% ipython --no-banner

In [1]: import numpy as np

In [2]: np.set_printoptions(suppress=True, linewidth=200)

In [3]: mat = np.cumsum(np.array([[0, 2, 1, 1],
   ...:     [1, 1, 1, 1],
   ...:     [0, 1, 1, 2],
   ...:     [1, 0, 0, 1],
   ...:     [2, 0, 0, 2],
   ...:     [1, 2, 2, 2],
   ...:     [2, 2, 2, 1],
   ...:     [1, 2, 1, 1],
   ...:     [2, 0, 0, 1],
   ...:     [0, 0, 0, 1],
   ...:     [0, 1, 0, 2],
   ...:     [0, 1, 2, 0],
   ...:     [2, 1, 2, 0],
   ...:     [2, 2, 0, 0],
   ...:     [1, 1, 2, 2],
   ...:     [2, 2, 0, 0],
   ...:     [0, 1, 2, 1],
   ...:     [0, 0, 0, 2],
   ...:     [2, 1, 1, 0],
   ...:     [2, 2, 2, 0],
   ...:     [1, 0, 1, 0],
   ...:     [1, 1, 0, 2],
   ...:     [1, 0, 2, 1],
   ...:     [2, 0, 2, 1],
   ...:     [2, 0, 2, 0],
   ...:     [2, 0, 1, 1],
   ...:     [2, 0, 1, 0]]), axis=0)

In [4]: mat
Out[4]: 
array([[ 0,  2,  1,  1],
       [ 1,  3,  2,  2],
       [ 1,  4,  3,  4],
       [ 2,  4,  3,  5],
       [ 4,  4,  3,  7],
       [ 5,  6,  5,  9],
       [ 7,  8,  7, 10],
       [ 8, 10,  8, 11],
       [10, 10,  8, 12],
       [10, 10,  8, 13],
       [10, 11,  8, 15],
       [10, 12, 10, 15],
       [12, 13, 12, 15],
       [14, 15, 12, 15],
       [15, 16, 14, 17],
       [17, 18, 14, 17],
       [17, 19, 16, 18],
       [17, 19, 16, 20],
       [19, 20, 17, 20],
       [21, 22, 19, 20],
       [22, 22, 20, 20],
       [23, 23, 20, 22],
       [24, 23, 22, 23],
       [26, 23, 24, 24],
       [28, 23, 26, 24],
       [30, 23, 27, 25],
       [32, 23, 28, 25]])

In [5]: Ac = (mat - mat.mean(axis=0)) / mat.std(axis=0)

In [6]: np.round(Ac.std(axis=0), 1)
Out[6]: array([1., 1., 1., 1.])

In [7]: c = np.linalg.lstsq(np.delete(Ac, 1, axis=1), Ac[:, 1])[0]

In [8]: np.abs(c).argmax()
Out[8]: np.int64(2)

In [9]: c.round(1)
Out[9]: array([-0.1,  0.4,  0.6])

In [10]: lab = mat[:, 3] > np.median(mat[:, 3])

In [11]: f = mat[lab].mean(axis=0) - mat[~lab].mean(axis=0)

In [12]: np.argsort(-np.abs(f).round(6), kind="stable")
Out[12]: array([0, 2, 1, 3])

In [13]: (((mat - mat.mean(axis=0)) @ f > 0) == lab).mean()
Out[13]: np.float64(1.0)

In [14]: ((mat - mat.mean(axis=0)) @ f > 0).astype(int)
Out[14]: array([0, 0, 0, 0, 0, 0, 0, 0, 0, 0, 0, 0, 0, 0, 1, 1, 1, 1, 1, 1, 1, 1, 1, 1, 1, 1, 1])

In [15]: f.round(1)
Out[15]: array([15.7, 13.1, 13.8, 11.6])

In [16]: rng = np.random.default_rng(272)

In [17]: lab = rng.permutation(4)

In [18]: Y = mat[:, lab] * rng.choice([-1, 1], 4)

In [19]: Y
Out[19]: 
array([[ -1,   1,   2,   0],
       [ -2,   2,   3,   1],
       [ -4,   3,   4,   1],
       [ -5,   3,   4,   2],
       [ -7,   3,   4,   4],
       [ -9,   5,   6,   5],
       [-10,   7,   8,   7],
       [-11,   8,  10,   8],
       [-12,   8,  10,  10],
       [-13,   8,  10,  10],
       [-15,   8,  11,  10],
       [-15,  10,  12,  10],
       [-15,  12,  13,  12],
       [-15,  12,  15,  14],
       [-17,  14,  16,  15],
       [-17,  14,  18,  17],
       [-18,  16,  19,  17],
       [-20,  16,  19,  17],
       [-20,  17,  20,  19],
       [-20,  19,  22,  21],
       [-20,  20,  22,  22],
       [-22,  20,  23,  23],
       [-23,  22,  23,  24],
       [-24,  24,  23,  26],
       [-24,  26,  23,  28],
       [-25,  27,  23,  30],
       [-25,  28,  23,  32]])

In [20]: Uu, _, Vt = np.linalg.svd(mat.T @ Y)

In [21]: np.round(np.linalg.lstsq(mat, Y)[0], 1) + 0
Out[21]: 
array([[ 0.,  0.,  0.,  1.],
       [ 0.,  0.,  1.,  0.],
       [ 0.,  1.,  0.,  0.],
       [-1.,  0.,  0.,  0.]])

In [22]: print(lab)
[3 2 1 0]

In [23]: Ac = mat - mat.mean(axis=0)

In [24]: evecs = np.linalg.svd(Ac)[2][:1]

In [25]: Y = Ac - Ac @ evecs.T @ evecs

In [26]: np.round((Ac @ evecs.T).std(axis=0), 1)
Out[26]: array([15.7])

In [27]: np.linalg.norm(Y, axis=1).round(6).argmax()
Out[27]: np.int64(26)

In [28]: print(np.round(np.diag(evecs.T @ evecs), 1))
[0.3 0.2 0.3 0.2]

In [29]: np.round(np.cov(Ac @ evecs.T, rowvar=False), 1)
Out[29]: np.float64(256.3)

In [30]: ang = np.deg2rad(15)

In [31]: J = np.eye(6)

In [32]: J[np.ix_([4, 3], [4, 3])] = [[np.cos(ang), -np.sin(ang)], [np.sin(ang), np.cos(ang)]]

In [33]: J.round(1)
Out[33]: 
array([[ 1. ,  0. ,  0. ,  0. ,  0. ,  0. ],
       [ 0. ,  1. ,  0. ,  0. ,  0. ,  0. ],
       [ 0. ,  0. ,  1. ,  0. ,  0. ,  0. ],
       [ 0. ,  0. ,  0. ,  1. ,  0.3,  0. ],
       [ 0. ,  0. ,  0. , -0.3,  1. ,  0. ],
       [ 0. ,  0. ,  0. ,  0. ,  0. ,  1. ]])

In [34]: # columns are unit length and at right angles

In [35]: np.round(J @ J.T, 1) + 0
Out[35]: 
array([[1., 0., 0., 0., 0., 0.],
       [0., 1., 0., 0., 0., 0.],
       [0., 0., 1., 0., 0., 0.],
       [0., 0., 0., 1., 0., 0.],
       [0., 0., 0., 0., 1., 0.],
       [0., 0., 0., 0., 0., 1.]])

In [36]: print(np.round(np.linalg.pinv(J), 1))
[[ 1.   0.   0.   0.   0.   0. ]
 [ 0.   1.   0.   0.   0.   0. ]
 [ 0.   0.   1.   0.   0.   0. ]
 [ 0.   0.   0.   1.  -0.3  0. ]
 [ 0.   0.   0.   0.3  1.   0. ]
 [ 0.   0.   0.   0.   0.   1. ]]

In [37]: print(np.round(np.linalg.norm(J, axis=0), 1))
[1. 1. 1. 1. 1. 1.]

In [38]: vec = np.array([3, 0, 3, 0, 0, 2])

In [39]: 6 - np.linalg.matrix_rank(J - np.eye(6), tol=1e-8)
Out[39]: np.int64(4)

In [40]: [p for p in range(1, 25) if np.allclose(np.linalg.matrix_power(J, p), np.eye(6))]
Out[40]: [24]

In [41]: np.round(np.abs(np.linalg.eigvals(J)), 1)
Out[41]: array([1., 1., 1., 1., 1., 1.])

In [42]: np.round(np.sort(np.abs(np.degrees(np.angle(np.linalg.eigvals(J))))), 1)
Out[42]: array([ 0.,  0.,  0.,  0., 15., 15.])

In [43]: round(np.linalg.norm(vec), 1), np.round(np.linalg.norm(J @ vec), 1)
Out[43]: (np.float64(4.7), np.float64(4.7))

In [44]: M = np.load("m.npy")

In [45]: print(M.round(1))
[[ 8.7  8.  -0.7  7.3  1.7]
 [ 1.7 15.6  7.1  0.6  2. ]
 [ 7.4  8.4 -0.6  5.7  1.3]
 [ 9.3  3.9 -0.7 10.9  4.5]
 [ 4.6  5.9 -3.   2.1  0.5]
 [ 6.3  6.8 -2.   4.3  1. ]
 [ 7.7 14.8  4.7  6.2  1.5]
 [ 5.2 13.2 -1.2 -0.5 -2.8]
 [ 7.1  9.9  4.5  8.6  4.5]
 [ 9.7  8.2  5.5 13.7  6.9]
 [ 3.6  8.1  1.6  3.3  2.7]
 [ 9.5  5.8  6.7 15.9  9.5]]

In [46]: Ac = M - M.mean(axis=0)

In [47]: evecs = np.linalg.svd(Ac)[2][:4]

In [48]: Y = Ac - Ac @ evecs.T @ evecs

In [49]: print(np.round((Ac @ evecs.T).std(axis=0), 1) + 0)
[6.4 4.3 2.  0. ]

In [50]: print(np.round(np.cov(Ac @ evecs.T, rowvar=False), 1) + 0)
[[45.3  0.   0.   0. ]
 [ 0.  19.8  0.   0. ]
 [ 0.   0.   4.2  0. ]
 [ 0.   0.   0.   0. ]]

In [51]: Uu, sv, Vt = np.linalg.svd(mat)

In [52]: np.argmax(sv[:-1] / (sv[1:] + 1e-6)) + 1
Out[52]: np.int64(1)

In [53]: Y = Uu[:, :1] @ np.diag(sv[:1]) @ Vt[:1]

In [54]: round(np.linalg.norm(mat - Y) / np.linalg.norm(mat), 1)
Out[54]: np.float64(0.1)

In [55]: np.linalg.matrix_rank(mat, rtol=0.05)
Out[55]: np.int64(2)

In [56]: np.linalg.matrix_rank(Y)
Out[56]: np.int64(1)

In [57]: np.unique(M.round(6), axis=0).shape
Out[57]: (12, 5)

In [58]: np.linalg.lstsq(M[:-1].T, M[-1])[2]
Out[58]: np.int32(4)

In [59]: M.shape
Out[59]: (12, 5)

In [60]: M[12]
---------------------------------------------------------------------------
IndexError                                Traceback (most recent call last)
Cell In[60], line 1
----> 1 M[12]

IndexError: index 12 is out of bounds for axis 0 with size 12

In [61]: np.count_nonzero(M)
Out[61]: np.int64(60)

In [62]: np.unravel_index(np.abs(M).argmax(), M.shape)
Out[62]: (np.int64(11), np.int64(3))

In [63]: np.round(np.abs(M).max(), 1)
Out[63]: np.float64(15.9)

In [64]: print(np.round(M.mean(axis=0), 1))
[6.7 9.1 1.8 6.5 2.8]

In [65]: np.round(M.sum(axis=0), 1)
Out[65]: array([ 80.8, 108.6,  21.9,  78.2,  33.3])
